% ipython --no-banner

In [1]: import numpy as np

In [2]: from numpy import linalg as LA

In [3]: np.set_printoptions(suppress=True, linewidth=200)

In [4]: K = np.loadtxt("case8.csv", delimiter=",")

In [5]: K
Out[5]: 
array([[ 4.96,  3.57,  1.77],
       [ 3.19,  1.68, -0.35],
       [ 4.64,  4.34,  4.76],
       [ 6.77,  5.47,  3.89],
       [-0.62, -1.19, -1.33],
       [10.03,  7.69,  4.02],
       [ 1.68,  0.74, -0.14],
       [ 2.99,  1.77,  0.33],
       [ 4.97,  3.15,  0.52],
       [-1.36, -0.96,  0.85],
       [ 7.27,  4.58,  0.19],
       [ 0.26, -0.91, -2.24],
       [ 6.8 ,  4.98,  2.36],
       [ 1.86,  0.72, -0.55],
       [-2.  , -1.73, -0.17],
       [ 4.75,  2.75, -0.26],
       [ 6.14,  4.61,  2.55],
       [ 0.64,  1.13,  3.09],
       [10.19,  7.05,  1.79],
       [ 5.75,  4.63,  3.4 ],
       [-0.61, -0.28,  1.37],
       [-0.09, -0.26,  0.41]])

In [6]: cen = K - K.mean(axis=0)

In [7]: V = LA.svd(cen)[2][:2]

In [8]: Y = cen - cen @ V.T @ V

In [9]: np.round((cen @ V.T).std(axis=0), 2)
Out[9]: array([4.54, 1.46])

In [10]: round(float(LA.norm(Y) / LA.norm(cen)), 2)
Out[10]: 0.0

In [11]: np.round(np.diag(V.T @ V), 2)
Out[11]: array([0.71, 0.36, 0.93])

In [12]: x0 = np.array([3, 3, 1])

In [13]: target = K @ x0

In [14]: np.round(LA.solve(K.T @ K, K.T @ target), 2)
Out[14]: array([3., 3., 1.])

In [15]: np.round(LA.pinv(K) @ K, 2) + 0
Out[15]: 
array([[1., 0., 0.],
       [0., 1., 0.],
       [0., 0., 1.]])

In [16]: np.round(LA.lstsq(K, target)[0], 2)
Out[16]: array([3., 3., 1.])

In [17]: rng = np.random.default_rng(31)

In [18]: target = target + 0.1 * rng.normal(size=22)

In [19]: target.round(2)
Out[19]: array([ 27.32,  14.29,  31.76,  40.51,  -6.68,  57.21,   7.2 ,  14.64,  25.  ,  -6.2 ,  35.92,  -4.07,  37.64,   7.26, -11.32,  22.07,  34.86,   8.34,  53.48,  34.48,  -1.34,  -0.63])

In [20]: c, *_ = LA.lstsq(K, target)

In [21]: [round(float(LA.norm(LA.solve(K.T @ K + lam * np.eye(3), K.T @ target))), 2) for lam in (0, 1, 10, 100)]
Out[21]: [4.35, 4.31, 4.26, 3.87]

In [22]: np.round(K.T @ (target - K @ c), 2) + 0
Out[22]: array([0., 0., 0.])

In [23]: c.round()
Out[23]: array([3., 3., 1.])

In [24]: P = K @ LA.solve(K.T @ K, K.T)

In [25]: np.round(P @ K[:, 2], 2)
Out[25]: array([ 1.77, -0.35,  4.76,  3.89, -1.33,  4.02, -0.14,  0.33,  0.52,  0.85,  0.19, -2.24,  2.36, -0.55, -0.17, -0.26,  2.55,  3.09,  1.79,  3.4 ,  1.37,  0.41])

In [26]: np.allclose(P @ P, P)
Out[26]: True

In [27]: np.round(np.trace(P), 2)
Out[27]: np.float64(3.0)

In [28]: cen = (K - K.mean(axis=0)) / K.std(axis=0)

In [29]: np.argwhere(np.abs(cen) > 2)
Out[29]: array([], shape=(0, 2), dtype=int64)

In [30]: c = LA.lstsq(np.delete(cen, 0, axis=1), cen[:, 0])[0]

In [31]: c.round(2)
Out[31]: array([ 1.16, -0.26])

In [32]: np.round(1 - np.var(cen[:, 0] - np.delete(cen, 0, axis=1) @ c), 2)
Out[32]: np.float64(1.0)

In [33]: np.abs(c).argmax()
Out[33]: np.int64(0)

In [34]: E = np.array([[1, -2, 4], [1, -1, 1], [1, 0, 0], [1, 1, 1]])

In [35]: E
Out[35]: 
array([[ 1, -2,  4],
       [ 1, -1,  1],
       [ 1,  0,  0],
       [ 1,  1,  1]])

In [36]: Y = E[0, 0] * E[1:] - np.outer(E[1:, 0], E[0])

In [37]: Y
Out[37]: 
array([[ 0,  1, -3],
       [ 0,  2, -4],
       [ 0,  3, -3]])

In [38]: E[:, 0] / E[0, 0]
Out[38]: array([1., 1., 1., 1.])

In [39]: np.flatnonzero(~Y.round(6).any(axis=1))
Out[39]: array([], dtype=int64)

In [40]: LA.matrix_rank(Y), LA.matrix_rank(E)
Out[40]: (np.int64(2), np.int64(3))

In [41]: np.unravel_index(np.abs(E).argmax(), E.shape)
Out[41]: (np.int64(0), np.int64(2))

In [42]: np.zeros(4, 3)
TypeError: Cannot interpret '3' as a data type


In [43]: E.shape
Out[43]: (4, 3)

In [44]: E[:, 3]
IndexError: index 3 is out of bounds for axis 1 with size 3


In [45]: np.round(LA.norm(E), 2)
Out[45]: np.float64(5.29)

In [46]: np.count_nonzero(E)
Out[46]: np.int64(10)

In [47]: E.mean(axis=0)
Out[47]: array([ 1. , -0.5,  1.5])

In [48]: E - E[0]
Out[48]: 
array([[ 0,  0,  0],
       [ 0,  1, -3],
       [ 0,  2, -4],
       [ 0,  3, -3]])

In [49]: Y = np.array([[0, 2, 0], [2, 3, 1]])

In [50]: cent = np.kron(Y, E)

In [51]: cent
Out[51]: 
array([[ 0,  0,  0,  2, -4,  8,  0,  0,  0],
       [ 0,  0,  0,  2, -2,  2,  0,  0,  0],
       [ 0,  0,  0,  2,  0,  0,  0,  0,  0],
       [ 0,  0,  0,  2,  2,  2,  0,  0,  0],
       [ 2, -4,  8,  3, -6, 12,  1, -2,  4],
       [ 2, -2,  2,  3, -3,  3,  1, -1,  1],
       [ 2,  0,  0,  3,  0,  0,  1,  0,  0],
       [ 2,  2,  2,  3,  3,  3,  1,  1,  1]])

In [52]: round(LA.norm(cent, 2), 2), np.round(LA.norm(Y, 2) * LA.norm(E, 2), 2)
Out[52]: (np.float64(20.07), np.float64(20.07))

In [53]: Y = E + rng.integers(-2, 3, (4, 1)) @ rng.integers(-2, 3, (1, 3))

In [54]: Y
Out[54]: 
array([[ 1, -3,  5],
       [ 1,  0,  0],
       [ 1, -2,  2],
       [ 1,  1,  1]])

In [55]: np.round(LA.svd(Y - E, compute_uv=False), 2) + 0
Out[55]: array([3.46, 0.  , 0.  ])

In [56]: LA.matrix_rank(Y - E, tol=1e-8)
Out[56]: np.int64(1)

In [57]: labels = rng.permutation(3)

In [58]: Y = E[:, labels] * rng.choice([-1, 1], 3)

In [59]: Y
Out[59]: 
array([[ 4, -1,  2],
       [ 1, -1,  1],
       [ 0, -1,  0],
       [ 1, -1, -1]])

In [60]: left, _, VT = LA.svd(E.T @ Y)

In [61]: np.round(left @ VT, 2) + 0
Out[61]: 
array([[ 0., -1.,  0.],
       [ 0.,  0., -1.],
       [ 1.,  0.,  0.]])

In [62]: labels
Out[62]: array([2, 0, 1])

In [63]: np.round(LA.lstsq(E, Y)[0], 2) + 0
Out[63]: 
array([[ 0., -1.,  0.],
       [ 0.,  0., -1.],
       [ 1.,  0.,  0.]])

In [64]: data = np.load("m.npy")

In [65]: data
Out[65]: 
array([[ 1.,  0.,  0.],
       [-2., -1.,  0.],
       [ 0.,  1.,  0.]])

In [66]: P = np.triu(np.array([[3, 1, 1], [3, 3, 1], [0, 3, 2]]), 1) + np.eye(3)

In [67]: Y = P @ data @ LA.inv(P)

In [68]: np.trace(Y), np.trace(data)
Out[68]: (np.float64(0.0), np.float64(0.0))

In [69]: np.poly(Y)
Out[69]: array([ 1.,  0., -1.,  0.])

In [70]: Y
Out[70]: 
array([[-1.,  1.,  0.],
       [-2.,  2.,  0.],
       [ 0.,  1., -1.]])

In [71]: round(LA.det(Y), 2)
Out[71]: np.float64(0.0)

In [72]: P @ data - data @ P
Out[72]: 
array([[-2., -1., -1.],
       [ 0.,  3.,  3.],
       [ 0.,  0., -1.]])

In [73]: th = np.radians(45)

In [74]: Rm = np.eye(3)

In [75]: Rm[1, 1] = Rm[2, 2] = np.cos(th)

In [76]: Rm[1, 2], Rm[2, 1] = -np.sin(th), np.sin(th)

In [77]: Rm.round(2)
Out[77]: 
array([[ 1.  ,  0.  ,  0.  ],
       [ 0.  ,  0.71, -0.71],
       [ 0.  ,  0.71,  0.71]])

In [78]: Y = data @ Rm.T

In [79]: np.round(np.abs(Y - data).max(axis=0), 2)
Out[79]: array([0.  , 0.29, 0.71])

In [80]: np.allclose(data @ data.T, Y @ Y.T)
Out[80]: True

In [81]: Y.round(2)
Out[81]: 
array([[ 1.  ,  0.  ,  0.  ],
       [-2.  , -0.71, -0.71],
       [ 0.  ,  0.71,  0.71]])

In [82]: np.round(LA.svd(data, compute_uv=False), 2), np.round(LA.svd(Y, compute_uv=False), 2) + 0
Out[82]: (array([2.45, 1.  , 0.  ]), array([2.45, 1.  , 0.  ]))

In [83]: A = np.load("mat.npy")

In [84]: A
Out[84]: 
array([[3., 2., 0.],
       [0., 0., 0.],
       [0., 1., 1.]])

In [85]: left, sig, VT = LA.svd(A)

In [86]: sig.round(2)
Out[86]: array([3.65, 1.28, 0.  ])

In [87]: Y = left[:, :2] @ np.diag(sig[:2]) @ VT[:2]

In [88]: round(LA.norm(A - Y, 2), 2), sig[2]
Out[88]: (np.float64(0.0), np.float64(0.0))

In [89]: LA.matrix_rank(Y)
Out[89]: np.int64(2)

In [90]: left, sig, VT = LA.svd(A)

In [91]: V = VT[:(sig > 1e-8).sum()]

In [92]: x0 = A[1] + 3 * A[2] + rng.integers(2) * np.eye(3)[1]

In [93]: x0
Out[93]: array([0., 4., 3.])

In [94]: round(float(LA.norm(x0 - V.T @ V @ x0)), 2)
Out[94]: 0.64

In [95]: r = LA.matrix_rank(A)

In [96]: r
Out[96]: np.int64(2)

In [97]: N = LA.svd(A)[2][r:].T

In [98]: A @ N
Out[98]: 
array([[0.],
       [0.],
       [0.]])

In [99]: np.allclose(A @ N, 0)
Out[99]: True

In [100]: (A - A.T) / 2
Out[100]: 
array([[ 0. ,  1. ,  0. ],
       [-1. ,  0. , -0.5],
       [ 0. ,  0.5,  0. ]])

In [101]: round(float(LA.det(A)), 2)
Out[101]: 0.0

In [102]: (A + A.T) / 2
Out[102]: 
array([[3. , 1. , 0. ],
       [1. , 0. , 0.5],
       [0. , 0.5, 1. ]])

In [103]: F, _ = LA.qr(np.array([[-0.9, -0.7, 0.3, -0.5],
     ...:     [-1.3, -3.6, -0.4, 0.6],
     ...:     [-0.4, -0.8, 0.7, 0.3],
     ...:     [0.2, 0.7, -1.1, 0.1]]))

In [104]: F.round(2)
Out[104]: 
array([[-0.55,  0.82,  0.01, -0.19],
       [-0.79, -0.55,  0.27, -0.05],
       [-0.24,  0.04, -0.48,  0.84],
       [ 0.12,  0.18,  0.84,  0.5 ]])

In [105]: P = np.triu(np.array([[1, 1, 0, 2], [2, 0, 0, 1], [1, 0, 0, 2], [3, 2, 0, 3]]), 1) + np.eye(4)

In [106]: Y = P @ F @ LA.inv(P)

In [107]: LA.matrix_rank(Y)
Out[107]: np.int64(4)

In [108]: np.round(LA.norm(F, axis=0), 2)
Out[108]: array([1., 1., 1., 1.])

In [109]: np.round(F.mean(axis=0), 2)
Out[109]: array([-0.37,  0.12,  0.16,  0.28])

In [110]: np.count_nonzero(F)
Out[110]: np.int64(16)

In [111]: np.round(F.sum(axis=1), 2)
Out[111]: array([ 0.1 , -1.13,  0.15,  1.64])

In [112]: np.round(F.sum(axis=0), 2)
Out[112]: array([-1.46,  0.49,  0.64,  1.11])

In [113]: F.shape
Out[113]: (4, 4)

In [114]: np.unravel_index(np.abs(F).argmax(), F.shape)
Out[114]: (np.int64(2), np.int64(3))

In [115]: LA.rank(F)
AttributeError: module 'numpy.linalg' has no attribute 'rank'


In [116]: np.round(np.abs(F).max(), 2)
Out[116]: np.float64(0.84)

In [117]: np.round(F - F[0], 2)
Out[117]: 
array([[ 0.  ,  0.  ,  0.  ,  0.  ],
       [-0.24, -1.36,  0.25,  0.13],
       [ 0.3 , -0.78, -0.49,  1.03],
       [ 0.67, -0.63,  0.82,  0.69]])
